% ipython --no-banner

In [1]: import numpy as np

In [2]: from numpy import linalg as LA

In [3]: np.set_printoptions(precision=2, suppress=True, linewidth=160, floatmode="fixed")

In [4]: def tidy(a):
   ...:     return np.round(a, 2) + 0
   ...: 

In [5]: M = np.loadtxt("dump.csv", delimiter=",")

In [6]: M
Out[6]: 
array([[4.00, 3.00, 0.00, 3.00, 3.00],
       [3.00, 4.00, 0.00, 3.00, 3.00],
       [0.00, 0.00, 4.00, 0.00, 0.00],
       [3.00, 3.00, 0.00, 4.00, 3.00],
       [3.00, 3.00, 0.00, 3.00, 4.00]])

In [7]: f = np.array([0, 1, 1, -2, 0])

In [8]: Y = M + np.outer(f, np.eye(5)[3])

In [9]: LA.matrix_rank(Y - M)
Out[9]: np.int64(1)

In [10]: low = LA.cholesky(M)

In [11]: M / np.sqrt(np.outer(np.diag(M), np.diag(M)))
Out[11]: 
array([[1.00, 0.75, 0.00, 0.75, 0.75],
       [0.75, 1.00, 0.00, 0.75, 0.75],
       [0.00, 0.00, 1.00, 0.00, 0.00],
       [0.75, 0.75, 0.00, 1.00, 0.75],
       [0.75, 0.75, 0.00, 0.75, 1.00]])

In [12]: tidy(np.prod(np.diag(low)) ** 2), tidy(LA.det(M))
Out[12]: (np.float64(52.0), np.float64(52.0))

In [13]: print(LA.eigvalsh(M).min() > 0)
True

In [14]: tidy(low)
Out[14]: 
array([[2.00, 0.00, 0.00, 0.00, 0.00],
       [1.50, 1.32, 0.00, 0.00, 0.00],
       [0.00, 0.00, 2.00, 0.00, 0.00],
       [1.50, 0.57, 0.00, 1.20, 0.00],
       [1.50, 0.57, 0.00, 0.36, 1.14]])

In [15]: P = np.triu(np.array([[2, 0, -1, -2, 3],
    ...:     [0, -1, 3, 2, -1],
    ...:     [3, 2, 2, -1, 1],
    ...:     [3, 0, 3, 1, 0],
    ...:     [0, 1, -3, -2, 2]]), 1) + np.eye(5)

In [16]: Y = P @ M @ LA.inv(P)

In [17]: P @ M - M @ P
Out[17]: 
array([[ 3.00,  3.00, -9.00,  3.00, -3.00],
       [ 3.00,  3.00,  3.00,  3.00, -3.00],
       [ 0.00,  0.00,  0.00,  3.00, -3.00],
       [ 0.00,  0.00, -6.00,  0.00, -6.00],
       [ 0.00,  0.00, -6.00,  0.00, -6.00]])

In [18]: tidy(np.poly(Y))
Out[18]: array([   1.00,  -20.00,  106.00, -208.00,  173.00,  -52.00])

In [19]: print(np.trace(Y), np.trace(M))
20.0 20.0

In [20]: x0 = np.array([1, 6, -5, -1, 7])

In [21]: y = M @ x0

In [22]: y
Out[22]: array([ 40.00,  45.00, -20.00,  38.00,  46.00])

In [23]: tidy(LA.solve(M.T, M[0]))
Out[23]: array([1.00, 0.00, 0.00, 0.00, 0.00])
